$ python -q
>>> import numpy as np
>>> np.set_printoptions(precision=2, suppress=True, linewidth=120)
>>> def rnd(a):
...     return np.round(a, 2) + 0
... 
>>> data = np.load("arr.npy")
>>> print(data)
[[ 4.  0.  0.  0.  0.]
 [ 0.  4.  0.  0.  0.]
 [ 0.  0. 13.  3. 15.]
 [ 0.  0.  3.  5.  5.]
 [ 0.  0. 15.  5. 29.]]
>>> Y = data / np.linalg.norm(data, axis=1, keepdims=True)
>>> gram = Y @ Y.T
>>> print(rnd(np.degrees(np.arccos(np.clip(gram[2, 3], -1, 1)))))
33.22
>>> print((gram - 2 * np.eye(5)).round(6).argmax(axis=1))
[1 0 4 4 2]
>>> print(rnd(gram))
[[1.   0.   0.   0.   0.  ]
 [0.   1.   0.   0.   0.  ]
 [0.   0.   1.   0.84 0.97]
 [0.   0.   0.84 1.   0.85]
 [0.   0.   0.97 0.85 1.  ]]
>>> print(rnd(np.linalg.det(2 * gram)), rnd(np.linalg.det(gram)))
0.48 0.02
>>> print(rnd(np.kron(np.eye(2, dtype=int), gram)))
[[1.   0.   0.   0.   0.   0.   0.   0.   0.   0.  ]
 [0.   1.   0.   0.   0.   0.   0.   0.   0.   0.  ]
 [0.   0.   1.   0.84 0.97 0.   0.   0.   0.   0.  ]
 [0.   0.   0.84 1.   0.85 0.   0.   0.   0.   0.  ]
 [0.   0.   0.97 0.85 1.   0.   0.   0.   0.   0.  ]
 [0.   0.   0.   0.   0.   1.   0.   0.   0.   0.  ]
 [0.   0.   0.   0.   0.   0.   1.   0.   0.   0.  ]
 [0.   0.   0.   0.   0.   0.   0.   1.   0.84 0.97]
 [0.   0.   0.   0.   0.   0.   0.   0.84 1.   0.85]
 [0.   0.   0.   0.   0.   0.   0.   0.97 0.85 1.  ]]
>>> evals, vecs = np.linalg.eigh(data)
>>> print(rnd(vecs.T @ data @ vecs))
[[ 4.  0.  0.  0.  0.]
 [ 0.  4.  0.  0.  0.]
 [ 0.  0.  4.  0.  0.]
 [ 0.  0.  0.  4.  0.]
 [ 0.  0.  0.  0. 39.]]
>>> print(rnd(np.linalg.eigvalsh(data @ data)))
[  16.   16.   16.   16. 1521.]
>>> print(np.abs(vecs[:, -1]).round(6).argmax())
4
>>> print(rnd(np.abs(vecs[:, -1])))
[0.   0.   0.51 0.17 0.85]
>>> print(rnd(np.sort(np.linalg.eigvals(data).real)))
[ 4.  4.  4.  4. 39.]
>>> print(rnd(np.linalg.det(data)))
9984.0
>>> print(np.flatnonzero(np.linalg.matrix_power((data != 0) + (data.T != 0) + np.eye(5), 5)[4]))
[2 3 4]
>>> print((np.linalg.matrix_power((data != 0) + (data.T != 0) + np.eye(5), 5) > 0).astype(int))
[[1 0 0 0 0]
 [0 1 0 0 0]
 [0 0 1 1 1]
 [0 0 1 1 1]
 [0 0 1 1 1]]
>>> print(data @ data)
[[  16.    0.    0.    0.    0.]
 [   0.   16.    0.    0.    0.]
 [   0.    0.  403.  129.  645.]
 [   0.    0.  129.   59.  215.]
 [   0.    0.  645.  215. 1091.]]
>>> print(np.einsum("ij,ji->", data, data))
1585.0
>>> print(np.kron(np.eye(2, dtype=int), data))
[[ 4.  0.  0.  0.  0.  0.  0.  0.  0.  0.]
 [ 0.  4.  0.  0.  0.  0.  0.  0.  0.  0.]
 [ 0.  0. 13.  3. 15.  0.  0.  0.  0.  0.]
 [ 0.  0.  3.  5.  5.  0.  0.  0.  0.  0.]
 [ 0.  0. 15.  5. 29.  0.  0.  0.  0.  0.]
 [ 0.  0.  0.  0.  0.  4.  0.  0.  0.  0.]
 [ 0.  0.  0.  0.  0.  0.  4.  0.  0.  0.]
 [ 0.  0.  0.  0.  0.  0.  0. 13.  3. 15.]
 [ 0.  0.  0.  0.  0.  0.  0.  3.  5.  5.]
 [ 0.  0.  0.  0.  0.  0.  0. 15.  5. 29.]]
>>> M = np.loadtxt("layer9.csv", delimiter=",")
>>> print(M)
[[ -3.   1.  -2.  -5. -11.  -6.  -5. -10.   1.  -4.   1.   3.  -6.  -5.  -5.]
 [ -6.  -2.  -5.  -8. -14.  -9.  -8. -13.  -2.  -7.  -2.   0.  -9.  -8.  -8.]
 [ -9.  -5.  -8. -11. -17. -12. -11. -16.  -5. -10.  -5.  -3. -12. -11. -11.]
 [ -4.   0.  -3.  -6. -12.  -7.  -6. -11.   0.  -5.   0.   2.  -7.  -6.  -6.]
 [ -1.   3.   0.  -3.  -9.  -4.  -3.  -8.   3.  -2.   3.   5.  -4.  -3.  -3.]
 [  8.  12.   9.   6.   0.   5.   6.   1.  12.   7.  12.  14.   5.   6.   6.]
 [  1.   5.   2.  -1.  -7.  -2.  -1.  -6.   5.   0.   5.   7.  -2.  -1.  -1.]]
>>> r = np.linalg.matrix_rank(M)
>>> print(r)
2
>>> N = np.linalg.svd(M)[2][r:].T
>>> print([int(np.linalg.matrix_rank(M[:, :j + 1])) for j in range(15)])
[1, 2, 2, 2, 2, 2, 2, 2, 2, 2, 2, 2, 2, 2, 2]
>>> print(np.allclose(M @ N, 0))
True
>>> print([int(np.linalg.matrix_rank(np.delete(M, i, axis=0))) for i in range(7)])
[2, 2, 2, 2, 2, 2, 2]
>>> print(np.linalg.matrix_rank(M.T @ M), np.linalg.matrix_rank(M @ M.T))
2 2
>>> print(np.abs(np.diag(np.linalg.qr(M)[1])) > 1e-9)
[ True  True False False False False False]
>>> print(rnd(M @ np.linalg.pinv(M) @ M))
[[ -3.   1.  -2.  -5. -11.  -6.  -5. -10.   1.  -4.   1.   3.  -6.  -5.  -5.]
 [ -6.  -2.  -5.  -8. -14.  -9.  -8. -13.  -2.  -7.  -2.   0.  -9.  -8.  -8.]
 [ -9.  -5.  -8. -11. -17. -12. -11. -16.  -5. -10.  -5.  -3. -12. -11. -11.]
 [ -4.   0.  -3.  -6. -12.  -7.  -6. -11.   0.  -5.   0.   2.  -7.  -6.  -6.]
 [ -1.   3.   0.  -3.  -9.  -4.  -3.  -8.   3.  -2.   3.   5.  -4.  -3.  -3.]
 [  8.  12.   9.   6.   0.   5.   6.   1.  12.   7.  12.  14.   5.   6.   6.]
 [  1.   5.   2.  -1.  -7.  -2.  -1.  -6.   5.   0.   5.   7.  -2.  -1.  -1.]]
>>> try:
...     np.linalg.inv(M)
... except np.linalg.LinAlgError as e:
...     print(repr(e))
... 
LinAlgError('Last 2 dimensions of the array must be square')
>>> print(np.unique(M.round(6), axis=0).shape)
(7, 15)
>>> rng = np.random.default_rng(253)
>>> J = (rng.random((14, 14)) < 0.3) + np.eye(14)
>>> J /= J.sum(axis=1, keepdims=True)
>>> print(rnd(J))
[[0.33 0.   0.17 0.   0.17 0.   0.   0.   0.17 0.   0.   0.17 0.   0.  ]
 [0.   0.33 0.   0.   0.   0.   0.33 0.   0.   0.   0.33 0.   0.   0.  ]
 [0.2  0.   0.2  0.2  0.   0.   0.2  0.2  0.   0.   0.   0.   0.   0.  ]
 [0.   0.   0.   0.4  0.   0.   0.2  0.2  0.   0.   0.2  0.   0.   0.  ]
 [0.   0.   0.   0.   0.33 0.33 0.   0.   0.   0.   0.   0.33 0.   0.  ]
 [0.   0.   0.14 0.   0.   0.29 0.14 0.14 0.14 0.   0.   0.14 0.   0.  ]
 [0.2  0.2  0.   0.2  0.   0.   0.4  0.   0.   0.   0.   0.   0.   0.  ]
 [0.   0.   0.   0.   0.   0.11 0.11 0.22 0.11 0.11 0.11 0.11 0.   0.11]
 [0.   0.   0.   0.17 0.17 0.   0.   0.17 0.33 0.17 0.   0.   0.   0.  ]
 [0.   0.   0.   0.   0.   0.   0.25 0.   0.25 0.25 0.   0.   0.   0.25]
 [0.   0.   0.   0.   0.25 0.   0.25 0.   0.   0.25 0.25 0.   0.   0.  ]
 [0.   0.   0.   0.25 0.   0.   0.   0.   0.   0.25 0.   0.25 0.25 0.  ]
 [0.   0.   0.11 0.   0.11 0.   0.11 0.   0.11 0.11 0.11 0.11 0.11 0.11]
 [0.   0.   0.2  0.   0.   0.   0.2  0.   0.   0.2  0.   0.   0.   0.4 ]]
>>> Uu, sv, VT = np.linalg.svd(M)
>>> vecs = VT[:(sv > 1e-8).sum()]
>>> vec = M[1] + -3 * M[2] + rng.integers(2) * np.eye(15)[7]
>>> print(vec)
[21. 13. 19. 25. 37. 27. 25. 36. 13. 23. 13.  9. 27. 25. 25.]
>>> print(np.linalg.matrix_rank(np.vstack([M, vec])))
3
>>> print(rnd(np.diag(vecs.T @ vecs)))
[0.07 0.17 0.08 0.07 0.3  0.09 0.07 0.24 0.17 0.07 0.17 0.27 0.09 0.07 0.07]
